$ python3 -q
>>> import numpy as np
>>> np.set_printoptions(precision=2, suppress=True, linewidth=200)
>>> def tidy(a):
...     return np.round(a, 2) + 0
... 
>>> B = np.array([[3, 8, 8, 1],
...     [6, 1, 8, 0],
...     [4, 7, 9, 5],
...     [3, 5, 7, 8],
...     [0, 5, 5, 8],
...     [7, 8, 3, 8],
...     [5, 9, 2, 0],
...     [6, 9, 3, 9],
...     [5, 8, 7, 4],
...     [3, 4, 9, 0],
...     [0, 2, 6, 6],
...     [6, 6, 3, 6]])
>>> m1 = B.T @ B
>>> m1
array([[250, 316, 258, 213],
       [316, 510, 386, 348],
       [258, 386, 480, 282],
       [213, 348, 282, 387]])
>>> # symmetric
>>> evals, evecs = np.linalg.eig(m1)
>>> tidy(np.sort(np.linalg.eigvals(m1.T)))
array([  35.74,  102.97,  149.92, 1338.37])
>>> tidy(evals)
array([1338.37,   35.74,  102.97,  149.92])
>>> rng = np.random.default_rng(77)
>>> z = rng.permutation(4)
>>> z
array([0, 3, 2, 1])
>>> B = m1[z][:, z]
>>> np.diag(B)
array([250, 387, 480, 510])
>>> t = rng.uniform(0, 2 * np.pi, 45)
>>> q, _ = np.linalg.qr(np.array([[0.0, 0.5],
...     [1.4, 0.7],
...     [-0.4, 0.9],
...     [1.3, -1.0],
...     [1.1, -0.1],
...     [-0.2, 0.6],
...     [1.0, -1.7],
...     [0.3, -1.6],
...     [-0.1, 0.4],
...     [-0.5, -0.2],
...     [1.7, 1.4],
...     [0.9, -0.5],
...     [-1.4, -1.4]]))
>>> arr = 3 * np.c_[np.cos(t), np.sin(t)] @ q.T
>>> tidy(arr)
array([[-0.42, -0.55, -0.77,  0.88,  0.11, -0.51,  1.46,  1.36, -0.34,  0.15, -1.13,  0.45,  1.14],
       [-0.36,  0.18, -0.85,  1.36,  0.61, -0.53,  1.72,  1.31, -0.34, -0.1 , -0.19,  0.8 ,  0.33],
       [-0.38,  0.05, -0.86,  1.31,  0.53, -0.54,  1.72,  1.35, -0.35, -0.05, -0.36,  0.76,  0.49],
       [-0.27,  0.61, -0.76,  1.45,  0.83, -0.46,  1.62,  1.07, -0.28, -0.24,  0.45,  0.9 , -0.23],
       [ 0.4 ,  0.1 ,  0.85, -1.23, -0.44,  0.55, -1.69, -1.38,  0.35,  0.01,  0.56, -0.7 , -0.66],
       [-0.23, -1.29, -0.13, -0.45, -0.72, -0.13,  0.08,  0.52, -0.11,  0.44, -1.82, -0.4 ,  1.61],
       [-0.3 ,  0.49, -0.8 ,  1.44,  0.77, -0.49,  1.67,  1.16, -0.31, -0.2 ,  0.26,  0.88, -0.07],
       [ 0.41,  0.18,  0.84, -1.18, -0.39,  0.54, -1.66, -1.39,  0.35, -0.02,  0.66, -0.66, -0.75],
       [ 0.42,  0.44,  0.8 , -0.98, -0.2 ,  0.53, -1.54, -1.38,  0.35, -0.11,  1.  , -0.52, -1.03],
       [ 0.26,  1.27,  0.2 ,  0.33,  0.66,  0.18, -0.22, -0.62,  0.14, -0.43,  1.82,  0.33, -1.63],
       [-0.31, -1.19, -0.34, -0.09, -0.54, -0.26,  0.5 ,  0.82, -0.19,  0.4 , -1.79, -0.18,  1.63],
       [-0.32,  0.38, -0.82,  1.42,  0.72, -0.51,  1.7 ,  1.22, -0.32, -0.17,  0.1 ,  0.86,  0.08],
       [ 0.31, -0.47,  0.81, -1.44, -0.76,  0.49, -1.68, -1.17,  0.31,  0.2 , -0.23, -0.88,  0.04],
       [ 0.06, -1.13,  0.45, -1.24, -0.96,  0.24, -1.06, -0.44,  0.13,  0.41, -1.31, -0.83,  1.05],
       [ 0.41,  0.81,  0.66, -0.59,  0.11,  0.45, -1.21, -1.25,  0.31, -0.25,  1.43, -0.25, -1.38],
       [-0.36, -1.07, -0.48,  0.18, -0.38, -0.35,  0.81,  1.02, -0.24,  0.35, -1.69, -0.01,  1.57],
       [ 0.29, -0.52,  0.79, -1.45, -0.79,  0.48, -1.66, -1.13,  0.3 ,  0.22, -0.32, -0.89,  0.12],
       [-0.36, -1.07, -0.48,  0.19, -0.37, -0.35,  0.82,  1.03, -0.25,  0.34, -1.69,  0.  ,  1.57],
       [-0.36,  0.22, -0.85,  1.38,  0.63, -0.53,  1.72,  1.29, -0.34, -0.11, -0.13,  0.82,  0.28],
       [-0.34,  0.33, -0.83,  1.41,  0.69, -0.52,  1.71,  1.25, -0.33, -0.15,  0.03,  0.85,  0.14],
       [-0.27,  0.6 , -0.77,  1.45,  0.82, -0.47,  1.62,  1.08, -0.29, -0.24,  0.42,  0.9 , -0.21],
       [-0.28, -1.24, -0.26, -0.22, -0.61, -0.22,  0.35,  0.72, -0.16,  0.41, -1.81, -0.26,  1.63],
       [-0.39, -0.94, -0.58,  0.4 , -0.24, -0.41,  1.03,  1.15, -0.28,  0.3 , -1.57,  0.13,  1.48],
       [ 0.42,  0.47,  0.79, -0.95, -0.18,  0.52, -1.52, -1.37,  0.35, -0.13,  1.03, -0.5 , -1.06],
       [-0.19, -1.31, -0.05, -0.58, -0.78, -0.08, -0.08,  0.4 , -0.08,  0.45, -1.8 , -0.47,  1.58],
       [-0.26,  0.63, -0.76,  1.45,  0.84, -0.46,  1.61,  1.05, -0.28, -0.25,  0.47,  0.9 , -0.26],
       [-0.01, -1.22,  0.33, -1.11, -0.95,  0.16, -0.84, -0.23,  0.08,  0.43, -1.49, -0.77,  1.23],
       [-0.1 ,  1.05, -0.52,  1.31,  0.96, -0.29,  1.19,  0.58, -0.17, -0.39,  1.17,  0.87, -0.91],
       [-0.22, -1.3 , -0.11, -0.48, -0.73, -0.12,  0.04,  0.49, -0.1 ,  0.44, -1.81, -0.42,  1.6 ],
       [-0.09, -1.29,  0.17, -0.9 , -0.9 ,  0.06, -0.53,  0.04,  0.01,  0.45, -1.66, -0.66,  1.41],
       [ 0.39,  0.01,  0.85, -1.28, -0.5 ,  0.54, -1.71, -1.36,  0.35,  0.04,  0.44, -0.74, -0.55],
       [-0.41, -0.81, -0.66,  0.58, -0.11, -0.45,  1.2 ,  1.24, -0.31,  0.25, -1.44,  0.25,  1.38],
       [ 0.39,  0.02,  0.85, -1.27, -0.5 ,  0.54, -1.71, -1.36,  0.35,  0.03,  0.45, -0.73, -0.56],
       [-0.42, -0.36, -0.82,  1.04,  0.26, -0.53,  1.58,  1.39, -0.35,  0.09, -0.9 ,  0.56,  0.95],
       [ 0.4 ,  0.1 ,  0.85, -1.22, -0.44,  0.55, -1.69, -1.38,  0.35,  0.  ,  0.57, -0.69, -0.66],
       [-0.15,  0.95, -0.6 ,  1.38,  0.94, -0.35,  1.34,  0.73, -0.2 , -0.35,  0.99,  0.9 , -0.74],
       [ 0.37,  1.02,  0.52, -0.27,  0.32,  0.37, -0.9 , -1.08,  0.26, -0.33,  1.65, -0.05, -1.54],
       [ 0.07, -1.11,  0.47, -1.26, -0.96,  0.25, -1.09, -0.48,  0.14,  0.4 , -1.28, -0.84,  1.02],
       [-0.41, -0.81, -0.66,  0.59, -0.11, -0.45,  1.21,  1.25, -0.31,  0.25, -1.43,  0.25,  1.38],
       [ 0.31,  1.19,  0.34,  0.09,  0.54,  0.26, -0.51, -0.83,  0.19, -0.39,  1.79,  0.18, -1.63],
       [-0.21, -1.3 , -0.09, -0.51, -0.75, -0.11,  0.  ,  0.46, -0.1 ,  0.44, -1.81, -0.44,  1.59],
       [-0.09,  1.07, -0.51,  1.3 ,  0.96, -0.28,  1.17,  0.55, -0.16, -0.39,  1.2 ,  0.86, -0.94],
       [-0.36, -1.07, -0.48,  0.19, -0.37, -0.35,  0.81,  1.02, -0.25,  0.35, -1.69, -0.01,  1.57],
       [ 0.42,  0.38,  0.81, -1.03, -0.25,  0.53, -1.57, -1.39,  0.35, -0.09,  0.92, -0.55, -0.96],
       [-0.26, -1.26, -0.22, -0.3 , -0.65, -0.19,  0.25,  0.65, -0.15,  0.42, -1.82, -0.31,  1.63]])
>>> # rank 2
>>> Xc = arr - arr.mean(axis=0)
>>> left, sig, Vt = np.linalg.svd(Xc, full_matrices=False)
>>> (np.sign(left[:, 0]) == np.sign(left[0, 0])).astype(int)
array([1, 1, 1, 1, 0, 1, 1, 0, 0, 0, 1, 1, 0, 0, 0, 1, 0, 1, 1, 1, 1, 1, 1, 0, 1, 1, 0, 1, 1, 0, 0, 1, 0, 1, 0, 1, 0, 0, 1, 0, 1, 1, 1, 0, 1])
>>> tidy(Xc.mean(axis=0))
array([0., 0., 0., 0., 0., 0., 0., 0., 0., 0., 0., 0., 0.])
>>> np.abs(left[:, 0]).argmax()
np.int64(7)
>>> tidy(Vt[0] * np.sign(Vt[0, np.abs(Vt[0]).argmax()]))
array([-0.14, -0.08, -0.28,  0.38,  0.12, -0.18,  0.55,  0.46, -0.12,  0.01, -0.25,  0.21,  0.27])
>>> tidy(sig ** 2 / (sig ** 2).sum())
array([0.58, 0.42, 0.  , 0.  , 0.  , 0.  , 0.  , 0.  , 0.  , 0.  , 0.  , 0.  , 0.  ])
>>> z = arr[:, 0] > np.median(arr[:, 0])
>>> r0 = arr[z].mean(axis=0) - arr[~z].mean(axis=0)
>>> z.astype(int)
array([0, 0, 0, 0, 1, 0, 0, 1, 1, 1, 0, 0, 1, 1, 1, 0, 1, 0, 0, 0, 0, 0, 0, 1, 1, 0, 1, 1, 0, 1, 1, 0, 1, 0, 1, 1, 1, 1, 0, 1, 0, 1, 0, 1, 0])
>>> tidy(r0)
array([ 0.54,  0.56,  1.02, -1.26, -0.26,  0.67, -1.97, -1.76,  0.44, -0.15,  1.27, -0.66, -1.31])
>>> np.argsort(-np.abs(r0).round(6), kind="stable")
array([ 6,  7, 12, 10,  3,  2,  5, 11,  1,  0,  8,  4,  9])
